$ python -q
>>> import numpy as np
>>> from numpy import linalg as LA
>>> np.set_printoptions(precision=3, suppress=True, linewidth=120)
>>> cent = np.array([[-4, -2, 3, -2, 4, -3, 0, -4, -1],
...     [-2, 0, -4, 5, 1, 2, 5, -3, 4],
...     [-3, -1, -1, -3, -3, 0, 2, 2, -4]])
>>> rng = np.random.default_rng(9916)
>>> K = rng.normal(size=(41, 3)) @ cent + np.array([-5, -4, -3, 5, -3, 0, 0, 4, 2])
>>> K.round(3) + 0
array([[ -1.95 ,  -4.595,   6.674,  -3.459,  -0.589,  -5.435, -10.294,   5.828,  -3.434],
       [ -2.704,  -3.371,  -1.339,   7.806,   1.052,  -0.623,  -2.063,   0.985,   6.07 ],
       [ -5.453,  -4.192,  -3.068,   3.008,  -4.991,   0.   ,  -0.048,   5.922,  -0.368],
       [ -6.246,  -3.508,  -8.586,   7.586,  -7.126,   3.356,   5.189,   5.895,   2.451],
       [ -9.122,  -5.772,  -1.96 ,   0.502,  -4.263,  -1.618,   0.98 ,   4.685,  -2.827],
       [ -7.24 ,  -5.768,   2.404,   1.441,   1.657,  -4.108,  -3.079,   0.639,   0.294],
       [-19.26 ,  -9.288,  -3.246,   1.639,   0.516,  -3.439,   8.401,  -3.2  ,  -2.177],
       [ -3.987,  -4.038,  -0.426,   5.31 ,   0.281,  -1.485,  -2.379,   1.808,   3.554],
       [ -8.75 ,  -4.904,  -5.196,  11.921,   3.412,   0.255,   5.183,  -4.353,   9.063],
       [ -7.272,  -3.836,  -8.773,   8.719,  -5.627,   3.173,   6.173,   4.027,   3.683],
       [ -6.641,  -6.534,   7.471,  -7.763,  -1.676,  -7.044,  -8.752,   6.103,  -8.152],
       [ -0.685,  -3.551,   2.911,  -5.321,  -8.331,  -2.495,  -8.789,  12.748,  -7.333],
       [-11.335,  -5.517,  -7.709,   8.276,  -2.541,   1.409,   7.867,   0.241,   3.616],
       [ -3.717,  -4.528,   2.934,   2.811,   2.002,  -3.596,  -5.382,   1.337,   2.174],
       [ -0.144,  -2.042,  -3.584,   8.845,  -2.203,   1.524,  -1.881,   4.144,   6.279],
       [ -7.615,  -7.593,  11.179, -13.215,  -2.   ,  -9.607, -11.784,   7.572, -12.841],
       [ -5.42 ,  -3.882,  -4.981,   2.354,  -8.294,   1.324,   1.153,   8.637,  -2.012],
       [  5.396,  -0.188,  -1.992,  12.499,   0.97 ,   1.765,  -5.752,   2.803,  11.34 ],
       [-13.207,  -6.375,  -6.586,   9.187,   0.932,   0.128,   8.413,  -3.39 ,   5.182],
       [-10.485,  -5.716,  -4.751,   6.433,  -0.964,  -0.301,   4.911,  -0.089,   2.824],
       [ -8.762,  -6.119,   0.627,  -2.837,  -4.534,  -3.151,  -1.693,   6.01 ,  -5.545],
       [ -3.445,  -3.559,  -2.124,   5.478,  -2.117,  -0.203,  -1.492,   3.79 ,   2.976],
       [ -5.246,  -3.558,  -6.026,   7.368,  -4.421,   1.895,   2.727,   4.29 ,   3.381],
       [-11.954,  -5.624,  -8.817,   5.089,  -7.132,   2.11 ,   8.428,   4.426,  -0.632],
       [ -3.832,  -2.987,  -6.877,   2.39 , -11.647,   3.018,   1.504,  11.789,  -2.828],
       [ -3.624,  -3.294,  -3.363,  12.74 ,   4.089,   0.326,   0.864,  -3.126,  10.911],
       [ -2.338,  -2.802,  -4.744,   1.221, -10.8  ,   2.01 ,  -1.144,  12.066,  -3.204],
       [ -6.57 ,  -6.165,   6.086,  -1.214,   3.437,  -6.325,  -6.584,   0.324,  -1.117],
       [ -2.529,  -4.526,   4.571,  -6.726,  -6.632,  -4.047,  -9.074,  11.155,  -8.232],
       [ -2.512,  -3.386,  -1.458,   1.945,  -5.492,  -0.282,  -3.208,   7.752,  -0.847],
       [ -8.841,  -4.912,  -5.813,   7.789,  -1.805,   0.797,   4.892,   0.789,   3.939],
       [ -7.145,  -4.958,  -1.839,   6.276,   1.058,  -1.391,   0.759,  -0.288,   4.009],
       [-10.92 ,  -6.791,  -0.144,  -2.873,  -4.488,  -3.192,   0.184,   5.151,  -5.962],
       [  5.013,  -0.392,  -2.016,   8.854,  -2.771,   1.812,  -6.187,   6.567,   7.056],
       [ -8.679,  -3.981, -11.025,   9.225,  -7.393,   4.309,   8.726,   4.677,   3.228],
       [ -6.572,  -3.807,  -6.866,  13.147,   1.33 ,   1.908,   5.235,  -2.289,   9.75 ],
       [ -3.369,  -2.005, -11.021,  10.118,  -9.204,   5.661,   5.591,   7.845,   4.323],
       [ -6.259,  -5.102,   0.198,  -1.561,  -5.054,  -2.253,  -2.706,   6.999,  -4.226],
       [  0.336,  -2.801,   1.69 ,   4.341,  -0.157,  -1.751,  -6.737,   4.096,   3.431],
       [ -0.018,  -1.154,  -7.45 ,  20.751,   5.27 ,   3.741,   3.011,  -4.979,  18.448],
       [-12.849,  -7.301,  -1.361,  -2.571,  -4.8  ,  -2.885,   2.295,   4.554,  -6.184]])
>>> U, sv, vt = LA.svd(K)
>>> vecs = vt[:(sv > 1e-8).sum()]
>>> x = K[1] + -3 * K[22] + rng.integers(2) * np.eye(9)[1]
>>> print(x)
[ 13.034   8.302  16.737 -14.299  14.315  -6.307 -10.244 -11.885  -4.074]
>>> print(np.allclose(vecs.T @ vecs @ x, x))
False
>>> np.diag(vecs.T @ vecs)
array([0.686, 0.295, 0.321, 0.547, 0.406, 0.19 , 0.593, 0.542, 0.421])
>>> LA.matrix_rank(np.vstack([K, x]))
np.int64(5)
>>> round(float(LA.norm(x - vecs.T @ vecs @ x)), 3)
0.84
>>> r0, g = K[4], K[24]
>>> round(r0 @ r0, 3)
np.float64(172.316)
>>> round(float(r0 @ g), 3)
176.346
>>> p = (r0 @ g) / (r0 @ r0) * r0
>>> round(float(LA.norm(r0 + g) ** 2 + LA.norm(r0 - g) ** 2), 3)
1085.858
>>> p
array([-9.335, -5.907, -2.006,  0.514, -4.363, -1.655,  1.003,  4.795, -2.893])
>>> U, sv, vt = LA.svd(K, full_matrices=False)
>>> np.round(vt @ vt.T, 3) + 0
array([[1., 0., 0., 0., 0., 0., 0., 0., 0.],
       [0., 1., 0., 0., 0., 0., 0., 0., 0.],
       [0., 0., 1., 0., 0., 0., 0., 0., 0.],
       [0., 0., 0., 1., 0., 0., 0., 0., 0.],
       [0., 0., 0., 0., 1., 0., 0., 0., 0.],
       [0., 0., 0., 0., 0., 1., 0., 0., 0.],
       [0., 0., 0., 0., 0., 0., 1., 0., 0.],
       [0., 0., 0., 0., 0., 0., 0., 1., 0.],
       [0., 0., 0., 0., 0., 0., 0., 0., 1.]])
>>> (sv > 1e-8).sum()
np.int64(4)
>>> U.shape, sv.shape, vt.shape
((41, 9), (9,), (9, 9))
>>> np.abs(vt[0])
array([0.339, 0.177, 0.434, 0.608, 0.095, 0.157, 0.331, 0.012, 0.391])
>>> sv.round(3) + 0
array([76.025, 63.484, 39.368, 35.806,  0.   ,  0.   ,  0.   ,  0.   ,  0.   ])
>>> np.round(sv / sv[0], 3) + 0
array([1.   , 0.835, 0.518, 0.471, 0.   , 0.   , 0.   , 0.   , 0.   ])
>>> print(np.cumsum(sv ** 2) / np.sum(sv ** 2))
[0.457 0.776 0.899 1.    1.    1.    1.    1.    1.   ]
>>> np.round(U.T @ U, 3) + 0
array([[1., 0., 0., 0., 0., 0., 0., 0., 0.],
       [0., 1., 0., 0., 0., 0., 0., 0., 0.],
       [0., 0., 1., 0., 0., 0., 0., 0., 0.],
       [0., 0., 0., 1., 0., 0., 0., 0., 0.],
       [0., 0., 0., 0., 1., 0., 0., 0., 0.],
       [0., 0., 0., 0., 0., 1., 0., 0., 0.],
       [0., 0., 0., 0., 0., 0., 1., 0., 0.],
       [0., 0., 0., 0., 0., 0., 0., 1., 0.],
       [0., 0., 0., 0., 0., 0., 0., 0., 1.]])
>>> round(np.sqrt((sv ** 2).sum()), 3), round(LA.norm(K), 3)
(np.float64(112.436), np.float64(112.436))
>>> cent = K[[19, 36]].astype(float)
>>> for _ in range(4):
...     z = LA.norm(K[:, None] - cent, axis=-1).argmin(axis=1)
...     cent = np.array([K[z == j].mean(axis=0) for j in range(2)])
... 
>>> z
array([0, 1, 0, 1, 0, 0, 0, 1, 1, 1, 0, 0, 1, 0, 1, 0, 0, 1, 1, 1, 0, 1, 1, 1, 1, 1, 0, 0, 0, 0, 1, 1, 0, 1, 1, 1, 1,
       0, 0, 1, 0])
>>> cent[1] - cent[0]
array([ 0.997,  1.676, -6.91 , 10.388,  1.278,  4.555,  6.202, -3.633,  9.001])
>>> print(np.bincount(z))
[19 22]
>>> Xc = K - K.mean(axis=0)
>>> vecs = LA.svd(Xc)[2][:4]
>>> A2 = Xc - Xc @ vecs.T @ vecs
>>> np.round(A2.std(axis=0), 3) + 0
array([0., 0., 0., 0., 0., 0., 0., 0., 0.])
>>> np.diag(vecs.T @ vecs)
array([0.865, 0.097, 0.386, 0.455, 0.422, 0.173, 0.481, 0.714, 0.406])
>>> np.round(np.cov(Xc @ vecs.T, rowvar=False), 3) + 0
array([[127.135,   0.   ,   0.   ,   0.   ],
       [  0.   ,  49.864,   0.   ,   0.   ],
       [  0.   ,   0.   ,  38.579,   0.   ],
       [  0.   ,   0.   ,   0.   ,   0.   ]])
>>> np.round(LA.norm(A2) / LA.norm(Xc), 3)
np.float64(0.0)
>>> print(np.round((Xc @ vecs.T).std(axis=0), 3) + 0)
[11.137  6.975  6.135  0.   ]
